% python3 -q
>>> import numpy as np
>>> from numpy import linalg as LA
>>> np.set_printoptions(precision=1, suppress=True, linewidth=160)
>>> tidy = lambda a: np.round(a, 1) + 0
>>> mat = np.array([[-1.0, 1.0, 1.0, 1.0, 1.0, 1.0, 1.0, 1.0],
...     [1.0, -1.0, 1.0, 1.0, 1.0, 1.0, 1.0, 1.0],
...     [1.0, 1.0, -1.0, 1.0, 1.0, 1.0, 1.0, 1.0],
...     [1.0, 1.0, 1.0, -1.0, 1.0, 1.0, 1.0, 1.0],
...     [1.0, 1.0, 1.0, 1.0, -1.0, 1.0, 1.0, 1.0],
...     [1.0, 1.0, 1.0, 1.0, 1.0, -1.0, 1.0, 1.0],
...     [1.0, 1.0, 1.0, 1.0, 1.0, 1.0, -1.0, 1.0],
...     [1.0, 1.0, 1.0, 1.0, 1.0, 1.0, 1.0, -1.0]])
>>> mat
array([[-1.,  1.,  1.,  1.,  1.,  1.,  1.,  1.],
       [ 1., -1.,  1.,  1.,  1.,  1.,  1.,  1.],
       [ 1.,  1., -1.,  1.,  1.,  1.,  1.,  1.],
       [ 1.,  1.,  1., -1.,  1.,  1.,  1.,  1.],
       [ 1.,  1.,  1.,  1., -1.,  1.,  1.,  1.],
       [ 1.,  1.,  1.,  1.,  1., -1.,  1.,  1.],
       [ 1.,  1.,  1.,  1.,  1.,  1., -1.,  1.],
       [ 1.,  1.,  1.,  1.,  1.,  1.,  1., -1.]])
>>> np.allclose(mat @ mat.T, mat.T @ mat)
True
>>> (mat @ mat)[0]
array([8., 4., 4., 4., 4., 4., 4., 4.])
>>> np.fft.fft(mat[0])
array([ 6.+0.j, -2.+0.j, -2.+0.j, -2.+0.j, -2.+0.j, -2.+0.j, -2.+0.j, -2.+0.j])
>>> evals, V = LA.eigh(mat)
>>> x = np.array([4, 3, -3, -2, -3, 2, 0, -4])
>>> tidy(LA.eigvalsh(mat[1:, 1:]))
array([-2., -2., -2., -2., -2., -2.,  5.])
>>> print(tidy(V * np.maximum(evals, 0) @ V.T))
[[0.8 0.7 0.7 0.7 0.7 0.7 0.7 0.8]
 [0.7 0.7 0.7 0.7 0.7 0.7 0.7 0.7]
 [0.7 0.7 0.7 0.7 0.7 0.7 0.7 0.7]
 [0.7 0.7 0.7 0.7 0.7 0.7 0.7 0.7]
 [0.7 0.7 0.7 0.7 0.7 0.7 0.7 0.7]
 [0.7 0.7 0.7 0.7 0.7 0.7 0.7 0.7]
 [0.7 0.7 0.7 0.7 0.7 0.7 0.7 0.7]
 [0.8 0.7 0.7 0.7 0.7 0.7 0.7 0.8]]
>>> print([round(float(LA.det(mat[:i, :i])), 2) + 0 for i in range(1, 9)])
[-1.0, 0.0, 4.0, -16.0, 48.0, -128.0, 320.0, -768.0]
>>> tidy(LA.eigvalsh(mat).min())
np.float64(-2.0)
>>> Q, V = LA.qr(mat[:, :6])[0], LA.qr(mat[:, 6:])[0]
>>> sv = LA.svd(Q.T @ V, compute_uv=False)
>>> print((sv > 0.9).sum())
0
>>> tidy(sv)
array([0.8, 0. ])
>>> tidy(np.degrees(np.arccos(sv.clip(0, 1))))
array([40.9, 90. ])
>>> f, r1 = mat[5], mat[2]
>>> f @ f
np.float64(8.0)
>>> p = (f @ r1) / (f @ f) * f
>>> p
array([ 0.5,  0.5,  0.5,  0.5,  0.5, -0.5,  0.5,  0.5])
>>> tidy(LA.norm(f + r1) ** 2 + LA.norm(f - r1) ** 2)
np.float64(32.0)
>>> print(np.outer(f, r1))
[[ 1.  1. -1.  1.  1.  1.  1.  1.]
 [ 1.  1. -1.  1.  1.  1.  1.  1.]
 [ 1.  1. -1.  1.  1.  1.  1.  1.]
 [ 1.  1. -1.  1.  1.  1.  1.  1.]
 [ 1.  1. -1.  1.  1.  1.  1.  1.]
 [-1. -1.  1. -1. -1. -1. -1. -1.]
 [ 1.  1. -1.  1.  1.  1.  1.  1.]
 [ 1.  1. -1.  1.  1.  1.  1.  1.]]
>>> LA.matrix_rank(np.outer(f, r1))
np.int64(1)
>>> A = np.load("run11.npy")
>>> A
array([[1. , 0.5, 0.2, 0.1, 0.1, 0. , 0. , 0. , 0. , 0. , 0. , 0. , 0. , 0. ],
       [0.5, 1. , 0.5, 0.2, 0.1, 0.1, 0. , 0. , 0. , 0. , 0. , 0. , 0. , 0. ],
       [0.2, 0.5, 1. , 0.5, 0.2, 0.1, 0.1, 0. , 0. , 0. , 0. , 0. , 0. , 0. ],
       [0.1, 0.2, 0.5, 1. , 0.5, 0.2, 0.1, 0.1, 0. , 0. , 0. , 0. , 0. , 0. ],
       [0.1, 0.1, 0.2, 0.5, 1. , 0.5, 0.2, 0.1, 0.1, 0. , 0. , 0. , 0. , 0. ],
       [0. , 0.1, 0.1, 0.2, 0.5, 1. , 0.5, 0.2, 0.1, 0.1, 0. , 0. , 0. , 0. ],
       [0. , 0. , 0.1, 0.1, 0.2, 0.5, 1. , 0.5, 0.2, 0.1, 0.1, 0. , 0. , 0. ],
       [0. , 0. , 0. , 0.1, 0.1, 0.2, 0.5, 1. , 0.5, 0.2, 0.1, 0.1, 0. , 0. ],
       [0. , 0. , 0. , 0. , 0.1, 0.1, 0.2, 0.5, 1. , 0.5, 0.2, 0.1, 0.1, 0. ],
       [0. , 0. , 0. , 0. , 0. , 0.1, 0.1, 0.2, 0.5, 1. , 0.5, 0.2, 0.1, 0.1],
       [0. , 0. , 0. , 0. , 0. , 0. , 0.1, 0.1, 0.2, 0.5, 1. , 0.5, 0.2, 0.1],
       [0. , 0. , 0. , 0. , 0. , 0. , 0. , 0.1, 0.1, 0.2, 0.5, 1. , 0.5, 0.2],
       [0. , 0. , 0. , 0. , 0. , 0. , 0. , 0. , 0.1, 0.1, 0.2, 0.5, 1. , 0.5],
       [0. , 0. , 0. , 0. , 0. , 0. , 0. , 0. , 0. , 0.1, 0.1, 0.2, 0.5, 1. ]])
>>> np.trace(A)
np.float64(14.0)
>>> print(tidy(LA.det(A)))
0.0
>>> np.allclose(A, A.T)
True
>>> tidy(np.sort(np.abs(LA.eigvals(A))))
array([0.2, 0.3, 0.3, 0.4, 0.4, 0.6, 0.7, 0.8, 0.9, 1.1, 1.4, 1.8, 2.3, 2.7])
>>> x = np.ones(14)
>>> for _ in range(3):
...     x = A @ x
...     x /= LA.norm(x)
...     print(round(x @ A @ x, 1))
... 
2.6
2.6
2.7
>>> tidy(x)
array([0.1, 0.2, 0.3, 0.3, 0.3, 0.3, 0.3, 0.3, 0.3, 0.3, 0.3, 0.3, 0.2, 0.1])
>>> tidy(LA.eigvalsh(A)[-1])
np.float64(2.7)
>>> evals, V = LA.eigh(A)
>>> tidy(LA.eigvalsh(A + 5 * np.eye(14)))
array([5.2, 5.3, 5.3, 5.4, 5.4, 5.6, 5.7, 5.8, 5.9, 6.1, 6.4, 6.8, 7.3, 7.7])
>>> (evals > 1e-8).sum(), (evals < -1e-8).sum()
(np.int64(14), np.int64(0))
>>> np.abs(V[:, -1]).round(6).argmax()
np.int64(6)
>>> evals, V = LA.eigh(A)
>>> x = np.array([0, 1, 0, 1, 1, 1, 1, 0, 2, 1, 1, 0, 0, 1])
>>> tidy(LA.eigvalsh(A[1:, 1:]))
array([0.3, 0.3, 0.3, 0.4, 0.5, 0.7, 0.8, 0.9, 1. , 1.3, 1.7, 2.2, 2.6])
>>> x @ A @ x
np.float64(23.2)
>>> J = np.loadtxt("case17.csv", delimiter=",")
>>> print(J)
[[  8.  -8.   8.  -8.  -4.   4.   0.   8.  -8.  -4.]
 [  2.  -2.   2.  -2.  -1.   1.   0.   2.  -2.  -1.]
 [-10.  10. -10.  10.   5.  -5.   0. -10.  10.   5.]
 [ -4.   4.  -4.   4.   2.  -2.   0.  -4.   4.   2.]
 [  0.   0.   0.   0.   0.   0.   0.   0.   0.   0.]
 [-10.  10. -10.  10.   5.  -5.   0. -10.  10.   5.]
 [ -6.   6.  -6.   6.   3.  -3.   0.  -6.   6.   3.]
 [  8.  -8.   8.  -8.  -4.   4.   0.   8.  -8.  -4.]
 [-10.  10. -10.  10.   5.  -5.   0. -10.  10.   5.]
 [ -4.   4.  -4.   4.   2.  -2.   0.  -4.   4.   2.]
 [  6.  -6.   6.  -6.  -3.   3.   0.   6.  -6.  -3.]
 [  8.  -8.   8.  -8.  -4.   4.   0.   8.  -8.  -4.]
 [  8.  -8.   8.  -8.  -4.   4.   0.   8.  -8.  -4.]
 [ 10. -10.  10. -10.  -5.   5.   0.  10. -10.  -5.]]
>>> LA.lstsq(J[:-1].T, J[-1])[2]
np.int32(1)
